>>> import numpy as np
>>> np.set_printoptions(precision=2, suppress=True, linewidth=160, sign=" ")
>>> K = np.load("mat.npy")
>>> K
array([[-0.13, -0.5 , -0.21,  0.32, -0.27,  0.26, -0.28,  0.09, -0.53, -0.15],
       [ 0.1 , -0.1 , -0.2 , -0.6 , -0.2 ,  0.45,  0.08,  0.06,  0.07, -0.49],
       [ 0.23, -0.52, -0.14, -0.19,  0.65, -0.22,  0.27, -0.15, -0.2 , -0.05],
       [ 0.03, -0.02,  0.56, -0.12,  0.39,  0.26, -0.31,  0.59, -0.07,  0.01],
       [ 0.21,  0.06, -0.11, -0.34,  0.03,  0.09, -0.57, -0.35, -0.24,  0.52],
       [-0.21, -0.2 , -0.33, -0.28, -0.18, -0.56, -0.16,  0.56,  0.09,  0.15],
       [ 0.03,  0.22, -0.27,  0.43,  0.27,  0.05,  0.02,  0.2 , -0.26, -0.09],
       [-0.23, -0.26, -0.34,  0.2 ,  0.28,  0.37, -0.2 , -0.02,  0.66,  0.18],
       [ 0.78, -0.21,  0.08,  0.27, -0.2 , -0.18, -0.26,  0.06,  0.31, -0.18],
       [-0.39, -0.39,  0.49,  0.03, -0.09, -0.22, -0.18, -0.34,  0.1 , -0.19],
       [ 0.13, -0.34,  0.19,  0.03, -0.29,  0.26,  0.51,  0.16, -0.01,  0.58]])
>>> # orthonormal columns
>>> Q, Rm = np.linalg.qr(K)
>>> Q
array([[-0.13, -0.5 , -0.21,  0.32, -0.27,  0.26, -0.28,  0.09, -0.53, -0.15],
       [ 0.1 , -0.1 , -0.2 , -0.6 , -0.2 ,  0.45,  0.08,  0.06,  0.07, -0.49],
       [ 0.23, -0.52, -0.14, -0.19,  0.65, -0.22,  0.27, -0.15, -0.2 , -0.05],
       [ 0.03, -0.02,  0.56, -0.12,  0.39,  0.26, -0.31,  0.59, -0.07,  0.01],
       [ 0.21,  0.06, -0.11, -0.34,  0.03,  0.09, -0.57, -0.35, -0.24,  0.52],
       [-0.21, -0.2 , -0.33, -0.28, -0.18, -0.56, -0.16,  0.56,  0.09,  0.15],
       [ 0.03,  0.22, -0.27,  0.43,  0.27,  0.05,  0.02,  0.2 , -0.26, -0.09],
       [-0.23, -0.26, -0.34,  0.2 ,  0.28,  0.37, -0.2 , -0.02,  0.66,  0.18],
       [ 0.78, -0.21,  0.08,  0.27, -0.2 , -0.18, -0.26,  0.06,  0.31, -0.18],
       [-0.39, -0.39,  0.49,  0.03, -0.09, -0.22, -0.18, -0.34,  0.1 , -0.19],
       [ 0.13, -0.34,  0.19,  0.03, -0.29,  0.26,  0.51,  0.16, -0.01,  0.58]])
>>> Rm.round(2) + 0
array([[ 1.,  0.,  0.,  0.,  0.,  0.,  0.,  0.,  0.,  0.],
       [ 0.,  1.,  0.,  0.,  0.,  0.,  0.,  0.,  0.,  0.],
       [ 0.,  0.,  1.,  0.,  0.,  0.,  0.,  0.,  0.,  0.],
       [ 0.,  0.,  0.,  1.,  0.,  0.,  0.,  0.,  0.,  0.],
       [ 0.,  0.,  0.,  0.,  1.,  0.,  0.,  0.,  0.,  0.],
       [ 0.,  0.,  0.,  0.,  0.,  1.,  0.,  0.,  0.,  0.],
       [ 0.,  0.,  0.,  0.,  0.,  0.,  1.,  0.,  0.,  0.],
       [ 0.,  0.,  0.,  0.,  0.,  0.,  0.,  1.,  0.,  0.],
       [ 0.,  0.,  0.,  0.,  0.,  0.,  0.,  0.,  1.,  0.],
       [ 0.,  0.,  0.,  0.,  0.,  0.,  0.,  0.,  0.,  1.]])
>>> np.round(Q.T @ Q, 2) + 0
array([[ 1.,  0.,  0.,  0.,  0.,  0.,  0.,  0.,  0.,  0.],
       [ 0.,  1.,  0.,  0.,  0.,  0.,  0.,  0.,  0.,  0.],
       [ 0.,  0.,  1.,  0.,  0.,  0.,  0.,  0.,  0.,  0.],
       [ 0.,  0.,  0.,  1.,  0.,  0.,  0.,  0.,  0.,  0.],
       [ 0.,  0.,  0.,  0.,  1.,  0.,  0.,  0.,  0.,  0.],
       [ 0.,  0.,  0.,  0.,  0.,  1.,  0.,  0.,  0.,  0.],
       [ 0.,  0.,  0.,  0.,  0.,  0.,  1.,  0.,  0.,  0.],
       [ 0.,  0.,  0.,  0.,  0.,  0.,  0.,  1.,  0.,  0.],
       [ 0.,  0.,  0.,  0.,  0.,  0.,  0.,  0.,  1.,  0.],
       [ 0.,  0.,  0.,  0.,  0.,  0.,  0.,  0.,  0.,  1.]])
>>> round(float(K[:, 2] @ K[:, 9]), 2)
-0.0
>>> np.linalg.norm(K, axis=0)
array([ 1.,  1.,  1.,  1.,  1.,  1.,  1.,  1.,  1.,  1.])
>>> np.round(K.T @ K, 2) + 0
array([[ 1.,  0.,  0.,  0.,  0.,  0.,  0.,  0.,  0.,  0.],
       [ 0.,  1.,  0.,  0.,  0.,  0.,  0.,  0.,  0.,  0.],
       [ 0.,  0.,  1.,  0.,  0.,  0.,  0.,  0.,  0.,  0.],
       [ 0.,  0.,  0.,  1.,  0.,  0.,  0.,  0.,  0.,  0.],
       [ 0.,  0.,  0.,  0.,  1.,  0.,  0.,  0.,  0.,  0.],
       [ 0.,  0.,  0.,  0.,  0.,  1.,  0.,  0.,  0.,  0.],
       [ 0.,  0.,  0.,  0.,  0.,  0.,  1.,  0.,  0.,  0.],
       [ 0.,  0.,  0.,  0.,  0.,  0.,  0.,  1.,  0.,  0.],
       [ 0.,  0.,  0.,  0.,  0.,  0.,  0.,  0.,  1.,  0.],
       [ 0.,  0.,  0.,  0.,  0.,  0.,  0.,  0.,  0.,  1.]])
>>> np.round(K @ K.T, 2) + 0
array([[ 0.94,  0.07, -0.01, -0.01,  0.05,  0.03,  0.18,  0.  ,  0.02,  0.12,  0.06],
       [ 0.07,  0.91,  0.02,  0.02, -0.06, -0.04, -0.21,  0.  , -0.02, -0.14, -0.07],
       [-0.01,  0.02,  1.  ,  0.  ,  0.01,  0.01,  0.04,  0.  ,  0.  ,  0.02,  0.01],
       [-0.01,  0.02,  0.  ,  1.  ,  0.01,  0.01,  0.04,  0.  ,  0.  ,  0.02,  0.01],
       [ 0.05, -0.06,  0.01,  0.01,  0.96, -0.02, -0.15,  0.  , -0.01, -0.09, -0.05],
       [ 0.03, -0.04,  0.01,  0.01, -0.02,  0.99, -0.09,  0.  , -0.01, -0.05, -0.03],
       [ 0.18, -0.21,  0.04,  0.04, -0.15, -0.09,  0.49,  0.01, -0.05, -0.33, -0.18],
       [ 0.  ,  0.  ,  0.  ,  0.  ,  0.  ,  0.  ,  0.01,  1.  ,  0.  ,  0.01,  0.  ],
       [ 0.02, -0.02,  0.  ,  0.  , -0.01, -0.01, -0.05,  0.  ,  0.99, -0.03, -0.02],
       [ 0.12, -0.14,  0.02,  0.02, -0.09, -0.05, -0.33,  0.01, -0.03,  0.79, -0.11],
       [ 0.06, -0.07,  0.01,  0.01, -0.05, -0.03, -0.18,  0.  , -0.02, -0.11,  0.94]])
>>> A = np.load("a.npy")
>>> print(A)
[[ 2.38  3.61 -6.11  8.77 -1.36  3.53  2.31  3.87]
 [ 5.5   1.37 -3.8  -5.88  3.38  0.21 -3.33  4.88]
 [ 5.05  3.61 -4.76  7.23  0.04  0.43  2.57  3.38]
 [ 4.71 -1.33 -4.51 -2.63  4.01  1.92 -4.8   5.67]
 [ 5.35 -0.39 -3.4  -5.45  3.7   0.24 -4.19  4.46]
 [ 6.05  1.86 -3.15 -2.69  4.96  1.79 -3.73  6.37]
 [ 4.43 -2.15 -2.74 -4.18  2.21  1.59 -6.05  6.79]
 [ 6.04 -0.83 -2.22 -4.21  3.75  2.61 -3.09  4.73]
 [ 5.14 -1.53 -3.8  -4.52  4.    2.02 -5.85  5.89]
 [ 5.67 -2.06 -2.65 -4.43  3.35  3.   -4.74  6.08]
 [ 3.41 -0.84 -3.84 -4.91  4.35  0.19 -5.69  5.73]
 [ 3.28  3.64 -6.61  8.48 -1.66  1.18  0.    2.67]]
>>> rng = np.random.default_rng(288)
>>> z = rng.permutation(8)
>>> Y = A[:, z] * rng.choice([-1, 1], 8)
>>> Y
array([[ 3.53,  8.77, -2.31,  3.61, -2.38,  1.36, -3.87, -6.11],
       [ 0.21, -5.88,  3.33,  1.37, -5.5 , -3.38, -4.88, -3.8 ],
       [ 0.43,  7.23, -2.57,  3.61, -5.05, -0.04, -3.38, -4.76],
       [ 1.92, -2.63,  4.8 , -1.33, -4.71, -4.01, -5.67, -4.51],
       [ 0.24, -5.45,  4.19, -0.39, -5.35, -3.7 , -4.46, -3.4 ],
       [ 1.79, -2.69,  3.73,  1.86, -6.05, -4.96, -6.37, -3.15],
       [ 1.59, -4.18,  6.05, -2.15, -4.43, -2.21, -6.79, -2.74],
       [ 2.61, -4.21,  3.09, -0.83, -6.04, -3.75, -4.73, -2.22],
       [ 2.02, -4.52,  5.85, -1.53, -5.14, -4.  , -5.89, -3.8 ],
       [ 3.  , -4.43,  4.74, -2.06, -5.67, -3.35, -6.08, -2.65],
       [ 0.19, -4.91,  5.69, -0.84, -3.41, -4.35, -5.73, -3.84],
       [ 1.18,  8.48, -0.  ,  3.64, -3.28,  1.66, -2.67, -6.61]])
>>> Uu, _, vt = np.linalg.svd(A.T @ Y)
>>> np.round(Uu @ vt, 2) + 0
array([[ 0.,  0.,  0.,  0., -1.,  0.,  0.,  0.],
       [ 0.,  0.,  0.,  1.,  0.,  0.,  0.,  0.],
       [ 0.,  0.,  0.,  0.,  0.,  0.,  0.,  1.],
       [ 0.,  1.,  0.,  0.,  0.,  0.,  0.,  0.],
       [ 0.,  0.,  0.,  0.,  0., -1.,  0.,  0.],
       [ 1.,  0.,  0.,  0.,  0.,  0.,  0.,  0.],
       [ 0.,  0., -1.,  0.,  0.,  0.,  0.,  0.],
       [ 0.,  0.,  0.,  0.,  0.,  0., -1.,  0.]])
>>> np.round(np.linalg.lstsq(A, Y)[0], 2) + 0
array([[ 0.,  0.,  0.,  0., -1.,  0.,  0.,  0.],
       [ 0.,  0.,  0.,  1.,  0.,  0.,  0.,  0.],
       [ 0.,  0.,  0.,  0.,  0.,  0.,  0.,  1.],
       [ 0.,  1.,  0.,  0.,  0.,  0.,  0.,  0.],
       [ 0.,  0.,  0.,  0.,  0., -1.,  0.,  0.],
       [ 1.,  0.,  0.,  0.,  0.,  0.,  0.,  0.],
       [ 0.,  0., -1.,  0.,  0.,  0.,  0.,  0.],
       [ 0.,  0.,  0.,  0.,  0.,  0., -1.,  0.]])
>>> def softmax(z):
...     e = np.exp(z - z.max(axis=-1, keepdims=True))
...     return e / e.sum(axis=-1, keepdims=True)
... 
>>> softmax(Y).sum(axis=1)
array([ 1.,  1.,  1.,  1.,  1.,  1.,  1.,  1.,  1.,  1.,  1.,  1.])
>>> np.round(softmax(10 * Y[0]), 2) + 0
array([ 0.,  1.,  0.,  0.,  0.,  0.,  0.,  0.])
>>> np.round(softmax(Y[0]), 2) + 0
array([ 0.01,  0.99,  0.  ,  0.01,  0.  ,  0.  ,  0.  ,  0.  ])
>>> att = Y @ Y.T / np.sqrt(8)
>>> np.round(softmax(att), 2) + 0
array([[ 1.  ,  0.  ,  0.  ,  0.  ,  0.  ,  0.  ,  0.  ,  0.  ,  0.  ,  0.  ,  0.  ,  0.  ],
       [ 0.  ,  0.27,  0.  ,  0.  ,  0.04,  0.08,  0.01,  0.  ,  0.51,  0.04,  0.05,  0.  ],
       [ 0.82,  0.  ,  0.09,  0.  ,  0.  ,  0.  ,  0.  ,  0.  ,  0.  ,  0.  ,  0.  ,  0.1 ],
       [ 0.  ,  0.  ,  0.  ,  0.02,  0.  ,  0.01,  0.02,  0.  ,  0.86,  0.07,  0.01,  0.  ],
       [ 0.  ,  0.03,  0.  ,  0.  ,  0.02,  0.01,  0.02,  0.  ,  0.81,  0.06,  0.05,  0.  ],
       [ 0.  ,  0.  ,  0.  ,  0.  ,  0.  ,  0.79,  0.  ,  0.  ,  0.17,  0.02,  0.  ,  0.  ],
       [ 0.  ,  0.  ,  0.  ,  0.  ,  0.  ,  0.  ,  0.2 ,  0.  ,  0.68,  0.1 ,  0.01,  0.  ],
       [ 0.  ,  0.  ,  0.  ,  0.  ,  0.  ,  0.04,  0.01,  0.01,  0.6 ,  0.33,  0.  ,  0.  ],
       [ 0.  ,  0.  ,  0.  ,  0.  ,  0.  ,  0.  ,  0.03,  0.  ,  0.89,  0.07,  0.01,  0.  ],
       [ 0.  ,  0.  ,  0.  ,  0.  ,  0.  ,  0.  ,  0.04,  0.  ,  0.69,  0.26,  0.  ,  0.  ],
       [ 0.  ,  0.  ,  0.  ,  0.  ,  0.  ,  0.  ,  0.03,  0.  ,  0.8 ,  0.02,  0.13,  0.  ],
       [ 0.64,  0.  ,  0.  ,  0.  ,  0.  ,  0.  ,  0.  ,  0.  ,  0.  ,  0.  ,  0.  ,  0.36]])
>>> np.round(softmax(att + np.triu(np.full(att.shape, -np.inf), 1)), 2) + 0
array([[ 1.  ,  0.  ,  0.  ,  0.  ,  0.  ,  0.  ,  0.  ,  0.  ,  0.  ,  0.  ,  0.  ,  0.  ],
       [ 0.  ,  1.  ,  0.  ,  0.  ,  0.  ,  0.  ,  0.  ,  0.  ,  0.  ,  0.  ,  0.  ,  0.  ],
       [ 0.9 ,  0.  ,  0.1 ,  0.  ,  0.  ,  0.  ,  0.  ,  0.  ,  0.  ,  0.  ,  0.  ,  0.  ],
       [ 0.  ,  0.01,  0.  ,  0.99,  0.  ,  0.  ,  0.  ,  0.  ,  0.  ,  0.  ,  0.  ,  0.  ],
       [ 0.  ,  0.54,  0.  ,  0.06,  0.39,  0.  ,  0.  ,  0.  ,  0.  ,  0.  ,  0.  ,  0.  ],
       [ 0.  ,  0.  ,  0.  ,  0.01,  0.  ,  0.99,  0.  ,  0.  ,  0.  ,  0.  ,  0.  ,  0.  ],
       [ 0.  ,  0.  ,  0.  ,  0.01,  0.  ,  0.  ,  0.99,  0.  ,  0.  ,  0.  ,  0.  ,  0.  ],
       [ 0.  ,  0.06,  0.  ,  0.07,  0.05,  0.54,  0.2 ,  0.07,  0.  ,  0.  ,  0.  ,  0.  ],
       [ 0.  ,  0.  ,  0.  ,  0.  ,  0.  ,  0.  ,  0.03,  0.  ,  0.96,  0.  ,  0.  ,  0.  ],
       [ 0.  ,  0.  ,  0.  ,  0.  ,  0.  ,  0.  ,  0.04,  0.  ,  0.69,  0.27,  0.  ,  0.  ],
       [ 0.  ,  0.  ,  0.  ,  0.  ,  0.  ,  0.  ,  0.03,  0.  ,  0.8 ,  0.02,  0.13,  0.  ],
       [ 0.64,  0.  ,  0.  ,  0.  ,  0.  ,  0.  ,  0.  ,  0.  ,  0.  ,  0.  ,  0.  ,  0.36]])
>>> print(softmax(att)[0] @ Y)
[ 3.52  8.77 -2.3   3.61 -2.38  1.36 -3.86 -6.11]
>>> arr = np.loadtxt("sample10.csv", delimiter=",")
>>> arr
array([[  2.,   2.,  -1.,   0.,  -3.,  -1.,  -2.,   0.,   1.,  -3.],
       [  0.,   2.,  -2.,  -2.,  -2.,   0.,  -3.,  -1.,   3.,  -3.],
       [  0.,  -3.,   3.,  -2.,   1.,  -1.,  -1.,   3.,  -3.,  -1.],
       [  2.,  10.,  -9.,  -8., -11.,  -1., -14.,  -4.,  13., -15.]])
>>> # row 3 is much longer than the rest
>>> np.argsort(-np.linalg.norm(arr, axis=0).round(6), kind="stable")[:3]
array([ 9,  6,  8])
>>> print(np.linalg.matrix_rank(arr, rtol=0.1))
2
>>> np.linalg.cond(arr) > 100
np.True_
